% python3 -q
>>> import numpy as np
>>> import numpy.linalg as la
>>> np.set_printoptions(precision=2, suppress=True, linewidth=100)
>>> def tidy(a):
...     return np.round(a, 2) + 0
... 
>>> arr = np.load("block2.npy")
>>> tidy(arr)
array([[0.43, 0.29, 0.29],
       [0.6 , 0.4 , 0.  ],
       [0.17, 0.5 , 0.33]])
>>> x = np.array([1, -3, -2])
>>> a = np.maximum(arr @ x, 0)
>>> np.maximum(arr @ (3 * x), 0)
array([0., 0., 0.])
>>> tidy(np.maximum(arr @ x, 0) - np.maximum(-arr @ x, 0))
array([-1. , -0.6, -2. ])
>>> np.flatnonzero(a > 1e-9)
array([], dtype=int64)
>>> a
array([0., 0., 0.])
>>> arr * (a > 1e-9)[:, None]
array([[0., 0., 0.],
       [0., 0., 0.],
       [0., 0., 0.]])
>>> x = np.array([-1, -1, -2])
>>> y = arr @ x
>>> beta, lr = np.zeros(3), 1 / la.norm(arr, 2) ** 2
>>> for i in range(15):
...     beta -= lr * arr.T @ (arr @ beta - y)
...     if i % 5 == 0: print(i, round(la.norm(arr @ beta - y), 2))
... 
0 0.39
5 0.22
10 0.15
>>> tidy(beta)
array([-0.85, -1.4 , -1.49])
>>> th = np.radians(45)
>>> Rm = np.eye(3)
>>> Rm[1, 1] = Rm[2, 2] = np.cos(th)
>>> Rm[1, 2], Rm[2, 1] = -np.sin(th), np.sin(th)
>>> tidy(Rm)
array([[ 1.  ,  0.  ,  0.  ],
       [ 0.  ,  0.71, -0.71],
       [ 0.  ,  0.71,  0.71]])
>>> A2 = arr @ Rm.T
>>> tidy(la.det(Rm)), tidy(np.trace(Rm))
(np.float64(1.0), np.float64(2.41))
>>> x = np.array([3, 0, 0])
>>> Rm.T @ (Rm @ x)
array([3., 0., 0.])
>>> tidy(la.norm(x)), tidy(la.norm(Rm @ x))
(np.float64(3.0), np.float64(3.0))
>>> tidy(la.inv(Rm))
array([[ 1.  ,  0.  ,  0.  ],
       [ 0.  ,  0.71,  0.71],
       [ 0.  , -0.71,  0.71]])
>>> tidy(np.abs(la.eigvals(Rm)))
array([1., 1., 1.])
>>> E = np.array([[0.0, 0.0, 0.0, 0.0, 4.0],
...     [0.0, 0.0, 0.0, 0.0, 0.0],
...     [0.0, 0.0, 0.0, 0.0, 3.0],
...     [0.0, 0.0, 0.0, 0.0, 0.0],
...     [4.0, 0.0, 3.0, 0.0, 0.0]])
>>> U, sv, Vt = la.svd(E)
>>> V = Vt[:(sv > 1e-8).sum()]
>>> rng = np.random.default_rng(672423)
>>> x = E[2] + -2 * E[1] + rng.integers(2) * np.eye(5)[4]
>>> x
array([0., 0., 0., 0., 3.])
>>> tidy(V.T @ V)
array([[0.64, 0.  , 0.48, 0.  , 0.  ],
       [0.  , 0.  , 0.  , 0.  , 0.  ],
       [0.48, 0.  , 0.36, 0.  , 0.  ],
       [0.  , 0.  , 0.  , 0.  , 0.  ],
       [0.  , 0.  , 0.  , 0.  , 1.  ]])
>>> la.matrix_rank(np.vstack([E, x]))
np.int64(2)
>>> U, sv, Vt = la.svd(E)
>>> sv
array([5., 5., 0., 0., 0.])
>>> A2 = U[:, :2] @ np.diag(sv[:2]) @ Vt[:2]
>>> la.matrix_rank(E, rtol=0.05)
np.int64(2)
>>> tidy(la.norm(E - A2, 2)), sv[2]
(np.float64(0.0), np.float64(0.0))
>>> np.abs(E - A2).max()
np.float64(0.0)
>>> T = np.stack([E, 3 * E, E[::-1]])
>>> tidy(la.det(T))
array([0., 0., 0.])
>>> tidy(la.norm(T, axis=(1, 2)))
array([ 7.07, 21.21,  7.07])
>>> T.shape
(3, 5, 5)
>>> np.einsum("bij,cij->bc", T, T)
array([[ 50., 150.,   9.],
       [150., 450.,  27.],
       [  9.,  27.,  50.]])
>>> la.matrix_rank(T)
array([2, 2, 2])
>>> T.sum(axis=0)
array([[ 4.,  0.,  3.,  0., 16.],
       [ 0.,  0.,  0.,  0.,  0.],
       [ 0.,  0.,  0.,  0., 15.],
       [ 0.,  0.,  0.,  0.,  0.],
       [16.,  0., 12.,  0.,  4.]])
>>> tidy(la.eigvalsh(E).min())
np.float64(-5.0)
>>> np.all(la.eigvalsh(E) > 0)
np.False_
>>> [round(float(la.det(E[:i, :i])), 2) + 0 for i in range(1, 6)]
[0.0, 0.0, 0.0, 0.0, 0.0]
>>> A2 = np.array([[0]])
>>> Z = np.array([[3, 1, 0, 0, 0, 3, 0, 0, 3],
...     [1, 2, 0, 0, 2, 3, 1, 0, 0],
...     [2, 2, 0, 3, 3, 0, 1, 1, 1],
...     [3, 3, 2, 0, 1, 2, 2, 2, 3],
...     [0, 1, 2, 2, 1, 0, 1, 3, 0],
...     [3, 3, 2, 0, 1, 1, 2, 1, 3],
...     [2, 0, 0, 2, 0, 2, 3, 2, 1],
...     [1, 1, 0, 1, 2, 1, 2, 0, 1],
...     [2, 2, 1, 0, 0, 1, 3, 1, 2]])
>>> W0 = np.block([[A2, np.array([[2, 2, -2, -1, -1, 2, -1, 2, -2]])], [np.zeros((9, 1)), Z]])
>>> W0
array([[ 0.,  2.,  2., -2., -1., -1.,  2., -1.,  2., -2.],
       [ 0.,  3.,  1.,  0.,  0.,  0.,  3.,  0.,  0.,  3.],
       [ 0.,  1.,  2.,  0.,  0.,  2.,  3.,  1.,  0.,  0.],
       [ 0.,  2.,  2.,  0.,  3.,  3.,  0.,  1.,  1.,  1.],
       [ 0.,  3.,  3.,  2.,  0.,  1.,  2.,  2.,  2.,  3.],
       [ 0.,  0.,  1.,  2.,  2.,  1.,  0.,  1.,  3.,  0.],
       [ 0.,  3.,  3.,  2.,  0.,  1.,  1.,  2.,  1.,  3.],
       [ 0.,  2.,  0.,  0.,  2.,  0.,  2.,  3.,  2.,  1.],
       [ 0.,  1.,  1.,  0.,  1.,  2.,  1.,  2.,  0.,  1.],
       [ 0.,  2.,  2.,  1.,  0.,  0.,  1.,  3.,  1.,  2.]])
>>> labels = rng.permutation(10)
>>> labels
array([9, 0, 3, 6, 8, 2, 5, 4, 7, 1])
>>> A2 = W0[labels][:, labels]
>>> A2
array([[ 2.,  0.,  1.,  1.,  1.,  2.,  0.,  0.,  3.,  2.],
       [-2.,  0., -2.,  2.,  2.,  2., -1., -1., -1.,  2.],
       [ 1.,  0.,  0.,  0.,  1.,  2.,  3.,  3.,  1.,  2.],
       [ 3.,  0.,  2.,  1.,  1.,  3.,  1.,  0.,  2.,  3.],
       [ 1.,  0.,  0.,  1.,  0.,  1.,  2.,  1.,  2.,  1.],
       [ 0.,  0.,  0.,  3.,  0.,  2.,  2.,  0.,  1.,  1.],
       [ 0.,  0.,  2.,  0.,  3.,  1.,  1.,  2.,  1.,  0.],
       [ 3.,  0.,  2.,  2.,  2.,  3.,  1.,  0.,  2.,  3.],
       [ 1.,  0.,  0.,  2.,  2.,  0.,  0.,  2.,  3.,  2.],
       [ 3.,  0.,  0.,  3.,  0.,  1.,  0.,  0.,  0.,  3.]])
>>> np.diag(A2)
array([2., 0., 0., 1., 0., 2., 1., 0., 3., 3.])
>>> tidy(la.det(A2)), tidy(la.det(W0[labels]))
(np.float64(0.0), np.float64(0.0))
>>> np.trace(A2)
np.float64(12.0)
>>> tidy(np.sort(np.abs(la.eigvals(A2))))
array([ 0.  ,  1.05,  1.05,  1.09,  1.09,  1.53,  2.42,  2.74,  3.57, 11.84])
>>> vals, V = la.eigh(E)
>>> vals.sum(), np.trace(E)
(np.float64(0.0), np.float64(0.0))
>>> tidy(la.eigvalsh(E + 4 * np.eye(5)))
array([-1.,  4.,  4.,  4.,  9.])
>>> tidy(np.abs(V[:, -1]))
array([0.57, 0.  , 0.42, 0.  , 0.71])
>>> U, sv, Vt = la.svd(W0)
>>> tidy(sv)
array([13.07,  5.8 ,  4.88,  3.94,  3.45,  2.69,  2.18,  0.42,  0.31,  0.  ])
>>> A2 = U[:, :9] @ np.diag(sv[:9]) @ Vt[:9]
>>> la.matrix_rank(A2)
np.int64(9)
>>> tidy(la.norm(W0 - A2) / la.norm(W0))
np.float64(0.0)
>>> U, sv, Vt = la.svd(W0, full_matrices=False)
>>> np.allclose(U * sv @ Vt, W0)
True
>>> tidy(sv)
array([13.07,  5.8 ,  4.88,  3.94,  3.45,  2.69,  2.18,  0.42,  0.31,  0.  ])
>>> tidy(np.sqrt((sv ** 2).sum())), tidy(la.norm(W0))
(np.float64(16.37), np.float64(16.37))
>>> tidy(np.cumsum(sv ** 2) / np.sum(sv ** 2))
array([0.64, 0.76, 0.85, 0.91, 0.95, 0.98, 1.  , 1.  , 1.  , 1.  ])
>>> U.shape, sv.shape, Vt.shape
((10, 10), (10,), (10, 10))
>>> np.abs(U[:, 0]).round(6).argmax()
np.int64(4)
>>> m1 = np.loadtxt("data.csv", delimiter=",")
>>> m1
array([[ 5.,  8.,  8.,  7.],
       [ 5.,  8.,  5.,  6.],
       [ 7.,  2.,  4.,  5.],
       [ 4.,  5.,  5.,  7.],
       [ 9., 13., 13., 14.],
       [10., 16., 13., 13.],
       [ 0.,  0.,  0.,  0.],
       [ 0.,  0.,  0.,  0.],
       [ 0.,  0.,  0.,  0.],
       [ 0.,  0.,  0.,  0.],
       [11.,  7.,  9., 12.],
       [ 5.,  8.,  5.,  6.],
       [ 0.,  0.,  0.,  0.],
       [ 7.,  2.,  4.,  5.],
       [10., 16., 13., 13.],
       [12., 10., 12., 12.],
       [ 9., 13., 10., 13.],
       [ 0.,  0.,  0.,  0.],
       [ 9., 13., 10., 13.],
       [ 0.,  0.,  0.,  0.],
       [ 5.,  8.,  8.,  7.],
       [ 4.,  5.,  5.,  7.],
       [ 9., 13., 13., 14.],
       [ 0.,  0.,  0.,  0.],
       [ 5.,  8.,  5.,  6.],
       [ 0.,  0.,  0.,  0.],
       [12., 10.,  9., 11.],
       [12., 10., 12., 12.],
       [17., 18., 17., 18.],
       [ 7.,  2.,  4.,  5.],
       [ 5.,  8.,  5.,  6.]])
>>> Z = m1[[16, 12]].astype(float)
>>> for _ in range(4):
...     labels = la.norm(m1[:, None] - Z, axis=-1).argmin(axis=1)
...     Z = np.array([m1[labels == j].mean(axis=0) for j in range(2)])
... 
>>> labels
array([0, 0, 1, 1, 0, 0, 1, 1, 1, 1, 0, 0, 1, 1, 0, 0, 0, 1, 0, 1, 0, 1, 0, 1, 0, 1, 0, 0, 0, 1, 0])
>>> np.bincount(labels)
array([17, 14])
>>> np.abs(Z[1] - Z[0]).argmax()
np.int64(1)
>>> Ac = m1 - m1.mean(axis=0)
>>> V = la.svd(Ac)[2][:1]
>>> A2 = Ac - Ac @ V.T @ V
>>> tidy((Ac @ V.T).std(axis=0))
array([10.13])
>>> tidy(np.cov(Ac @ V.T, rowvar=False))
np.float64(105.95)
>>> proj = m1 @ la.solve(m1.T @ m1, m1.T)
>>> tidy(np.diag(proj))
array([0.14, 0.12, 0.15, 0.16, 0.25, 0.2 , 0.  , 0.  , 0.  , 0.  , 0.29, 0.12, 0.  , 0.15, 0.2 ,
       0.2 , 0.23, 0.  , 0.23, 0.  , 0.14, 0.16, 0.25, 0.  , 0.12, 0.  , 0.23, 0.2 , 0.23, 0.15,
       0.12])
>>> tidy(la.eigvalsh(proj))
array([0., 0., 0., 0., 0., 0., 0., 0., 0., 0., 0., 0., 0., 0., 0., 0., 0., 0., 0., 0., 0., 0., 0.,
       0., 0., 0., 0., 1., 1., 1., 1.])
>>> data = np.array([[0.0, 0.0, 0.0, 3.0],
...     [0.0, 0.0, 0.0, 0.0],
...     [0.0, 0.0, 0.0, 1.0],
...     [3.0, 0.0, 1.0, 0.0]])
>>> th = np.radians(85)
>>> Rm = np.eye(4)
>>> Rm[1, 1] = Rm[0, 0] = np.cos(th)
>>> Rm[1, 0], Rm[0, 1] = -np.sin(th), np.sin(th)
>>> tidy(Rm)
array([[ 0.09,  1.  ,  0.  ,  0.  ],
       [-1.  ,  0.09,  0.  ,  0.  ],
       [ 0.  ,  0.  ,  1.  ,  0.  ],
       [ 0.  ,  0.  ,  0.  ,  1.  ]])
>>> A2 = data @ Rm.T
>>> tidy(A2)
array([[ 0.  ,  0.  ,  0.  ,  3.  ],
       [ 0.  ,  0.  ,  0.  ,  0.  ],
       [ 0.  ,  0.  ,  0.  ,  1.  ],
       [ 0.26, -2.99,  1.  ,  0.  ]])
>>> tidy(la.svd(data, compute_uv=False)), tidy(la.svd(A2, compute_uv=False))
(array([3.16, 3.16, 0.  , 0.  ]), array([3.16, 3.16, 0.  , 0.  ]))
>>> tidy(np.abs(A2 - data).max(axis=0))
array([2.74, 2.99, 0.  , 0.  ])
>>> r0 = np.array([1, 1])
>>> np.convolve(data[0], r0)
array([0., 0., 0., 3., 3.])
>>> np.cross(data[0, :3], data[1, :3])
array([0., 0., 0.])
>>> np.polyval(r0, data[0])
array([1., 1., 1., 4.])
